$ ipython --no-banner

In [1]: import numpy as np

In [2]: from numpy import linalg as LA

In [3]: np.set_printoptions(precision=3, suppress=True, linewidth=100)

In [4]: tidy = lambda a: np.round(a, 3) + 0

In [5]: m1 = np.load("mat.npy")

In [6]: m1
Out[6]: 
array([[-1, -1, -2,  0, -1, -2,  1,  0, -3, -3,  0,  3],
       [ 2,  2,  2,  2, -1,  1, -2,  2,  0,  0,  1,  0],
       [ 2,  2, -3,  2, -2,  1,  3,  1, -2,  2, -2,  3],
       [-2, -2,  3, -3,  3, -2,  1, -2, -3,  1, -3,  0],
       [-1,  1,  2, -1,  2, -3, -1, -2,  0,  0,  3,  3],
       [-3, -2, -3, -2, -3, -2,  2,  0,  1, -1,  1, -1],
       [ 0,  0, -1, -2,  0,  0, -2,  1,  0,  1, -3,  0],
       [-3,  0,  0,  0,  3,  0,  3,  3,  2,  1,  3,  3],
       [ 2, -3,  3,  2,  3,  3,  3,  1, -1, -1, -2, -1],
       [ 1, -1, -3, -1, -1,  3,  0,  3,  0, -1,  0,  2]])

In [7]: other = m1[0, 0] * m1[1:] - np.outer(m1[1:, 0], m1[0])

In [8]: other
Out[8]: 
array([[  0,   0,   2,  -2,   3,   3,   0,  -2,   6,   6,  -1,  -6],
       [  0,   0,   7,  -2,   4,   3,  -5,  -1,   8,   4,   2,  -9],
       [  0,   0,  -7,   3,  -5,  -2,   1,   2,  -3,  -7,   3,   6],
       [  0,  -2,  -4,   1,  -3,   1,   2,   2,  -3,  -3,  -3,   0],
       [  0,  -1,  -3,   2,   0,  -4,   1,   0, -10,  -8,  -1,  10],
       [  0,   0,   1,   2,   0,   0,   2,  -1,   0,  -1,   3,   0],
       [  0,  -3,  -6,   0,  -6,  -6,   0,  -3, -11, -10,  -3,   6],
       [  0,   5,   1,  -2,  -1,   1,  -5,  -1,   7,   7,   2,  -5],
       [  0,   2,   5,   1,   2,  -1,  -1,  -3,   3,   4,   0,  -5]])

In [9]: m1[:, 0] / m1[0, 0]
Out[9]: array([ 1., -2., -2.,  2.,  1.,  3., -0.,  3., -2., -1.])

In [10]: np.flatnonzero(~other.round(6).any(axis=1))
Out[10]: array([], dtype=int64)

In [11]: def softmax(z):
    ...:     e = np.exp(z - z.max(axis=-1, keepdims=True))
    ...:     return e / e.sum(axis=-1, keepdims=True)
    ...: 

In [12]: tidy(softmax(other).sum(axis=1))
Out[12]: array([1., 1., 1., 1., 1., 1., 1., 1., 1.])

In [13]: tidy(softmax(other[4] + 4))
Out[13]: array([0.   , 0.   , 0.   , 0.   , 0.   , 0.   , 0.   , 0.   , 0.   , 0.   , 0.   , 0.999])

In [14]: S = other @ other.T / np.sqrt(12)

In [15]: tidy(softmax(S + np.triu(np.full(S.shape, -np.inf), 1)))
Out[15]: 
array([[1.   , 0.   , 0.   , 0.   , 0.   , 0.   , 0.   , 0.   , 0.   ],
       [0.   , 1.   , 0.   , 0.   , 0.   , 0.   , 0.   , 0.   , 0.   ],
       [0.   , 0.   , 1.   , 0.   , 0.   , 0.   , 0.   , 0.   , 0.   ],
       [0.   , 0.   , 0.809, 0.191, 0.   , 0.   , 0.   , 0.   , 0.   ],
       [0.   , 0.   , 0.   , 0.   , 1.   , 0.   , 0.   , 0.   , 0.   ],
       [0.   , 0.001, 0.186, 0.   , 0.025, 0.788, 0.   , 0.   , 0.   ],
       [0.   , 0.   , 0.   , 0.   , 0.   , 0.   , 1.   , 0.   , 0.   ],
       [0.   , 0.01 , 0.   , 0.   , 0.   , 0.   , 0.   , 0.99 , 0.   ],
       [0.   , 1.   , 0.   , 0.   , 0.   , 0.   , 0.   , 0.   , 0.   ]])

In [16]: other = np.array([[5, -5, -2],
    ...:     [-1, -2, 4],
    ...:     [1, -4, -1],
    ...:     [4, 4, 0],
    ...:     [-1, -3, 3],
    ...:     [2, -4, -1],
    ...:     [-1, 5, -3],
    ...:     [3, -2, 4],
    ...:     [4, -2, 2],
    ...:     [-5, -5, 4],
    ...:     [-1, -5, -4],
    ...:     [5, 1, 0]])

In [17]: np.einsum("ij,ij->i", m1, m1)
Out[17]: array([39, 27, 57, 63, 43, 47, 20, 59, 61, 36])

In [18]: np.einsum("ik,kj->ij", m1, other)
Out[18]: 
array([[  8,  55, -22],
       [ 28, -34,   8],
       [ 16,  28,   7],
       [-45,  14,   3],
       [ -9, -16,  -4],
       [-24,  47, -18],
       [ -6,  -6,  27],
       [  3,  -6,  14],
       [ 25,   0, -16],
       [ 30,  -3,  -1]])

In [19]: np.vstack([m1, other.T]).shape
Out[19]: (13, 12)

In [20]: np.einsum("ij->j", m1)
Out[20]: array([-3, -4, -2, -3,  3, -1,  8,  7, -6, -1, -2, 12])

In [21]: np.diff(m1, axis=0)
Out[21]: 
array([[ 3,  3,  4,  2,  0,  3, -3,  2,  3,  3,  1, -3],
       [ 0,  0, -5,  0, -1,  0,  5, -1, -2,  2, -3,  3],
       [-4, -4,  6, -5,  5, -3, -2, -3, -1, -1, -1, -3],
       [ 1,  3, -1,  2, -1, -1, -2,  0,  3, -1,  6,  3],
       [-2, -3, -5, -1, -5,  1,  3,  2,  1, -1, -2, -4],
       [ 3,  2,  2,  0,  3,  2, -4,  1, -1,  2, -4,  1],
       [-3,  0,  1,  2,  3,  0,  5,  2,  2,  0,  6,  3],
       [ 5, -3,  3,  2,  0,  3,  0, -2, -3, -2, -5, -4],
       [-1,  2, -6, -3, -4,  0, -3,  2,  1,  0,  2,  3]])

In [22]: m1.sum(axis=0)
Out[22]: array([-3, -4, -2, -3,  3, -1,  8,  7, -6, -1, -2, 12])

In [23]: m1.mean(axis=0)
Out[23]: array([-0.3, -0.4, -0.2, -0.3,  0.3, -0.1,  0.8,  0.7, -0.6, -0.1, -0.2,  1.2])

In [24]: np.abs(m1).max()
Out[24]: np.int64(3)

In [25]: m1.shape
Out[25]: (10, 12)

In [26]: m1[9] @ m1[1]
Out[26]: np.int64(2)

In [27]: tidy(LA.norm(m1) ** 2 / LA.norm(m1, 2) ** 2)
Out[27]: np.float64(4.169)

In [28]: tidy(LA.norm(m1, 2))
Out[28]: np.float64(10.412)

In [29]: tidy(LA.norm(m1, axis=1))
Out[29]: array([6.245, 5.196, 7.55 , 7.937, 6.557, 6.856, 4.472, 7.681, 7.81 , 6.   ])

In [30]: rng = np.random.default_rng(44)

In [31]: E = rng.normal(size=(14, 13))

In [32]: E = 20 * E / LA.norm(E, axis=1, keepdims=True)

In [33]: tidy(E)
Out[33]: 
array([[ 10.642,   0.753,   2.405,   8.364,   6.067,   4.261,  -2.791,  -7.499,   2.769,  -3.768,
          6.089,   1.555,  -5.485],
       [  1.95 ,   5.165,   1.293,  -5.699,   1.911,   2.6  ,   6.003,   5.259,  -6.615,  -3.625,
          4.411, -12.364,   5.66 ],
       [ -5.513,  -2.77 ,   9.48 ,  -0.424,  -1.983,   1.848,  -0.617,  -4.111,   1.641,  14.034,
          6.04 ,   2.876,   1.69 ],
       [  5.071,   3.967,  -5.445,   3.223,   0.332,  10.906,  -1.342,   7.956,  -7.345,   1.989,
         -4.522,  -5.577,   4.991],
       [ -4.231,  -0.594,  -3.021,   1.704,   1.195,  -9.316,   3.018,  -2.622,   8.64 ,   3.805,
          4.117, -10.124,   7.547],
       [  0.439,  -8.503,   2.172,   8.492, -10.085,   6.991,  -1.924,  -3.472,  -2.55 ,  -5.14 ,
          1.434,   1.747,   6.805],
       [  8.782,  -1.847,   6.779,  -7.037,   4.058,  -6.641,  -3.345,   3.846,  -4.43 ,   3.132,
         -8.854,  -4.267,   3.377],
       [  7.866,  -5.926,   8.24 ,   1.429,  11.786,  -1.511,  -2.563,   1.736,  -5.543,   0.704,
         -0.281,   6.906,   1.817],
       [ -4.956,  -5.184,  -3.782,  -8.177,  -8.524,   8.463,  -3.288,   5.172,  -2.93 ,  -1.588,
         -6.795,   5.092,  -1.535],
       [  8.462,  -3.494,   6.543,   7.568,  -7.544,   2.35 ,  -5.169,  -5.805,   0.643,   4.145,
          6.873,  -1.704,   5.052],
       [  2.21 ,  -0.03 ,  -3.684,   0.164,  13.752,  -3.65 ,  -0.669,  -3.499,   5.376,   7.06 ,
          5.238,   7.752,  -0.316],
       [  7.448,  -3.698,   6.904,   6.614,  -2.815,   4.181,  -4.853,  -6.302,  -6.263,  -4.983,
         -5.155,  -0.556,   7.736],
       [ -2.938,  -9.42 ,   7.237,  -2.887,   0.801,   4.115,   4.557,  -7.697,  -2.906,   9.967,
         -4.322,  -2.851,   3.123],
       [  1.886,  -1.587,   2.55 ,  -0.127,  -6.268,   2.96 ,  -4.192,  14.354,   1.279,  -1.409,
          3.932,   6.831,   7.072]])

In [34]: C2 = E.T @ E

In [35]: (E @ E.T).shape
Out[35]: (14, 14)
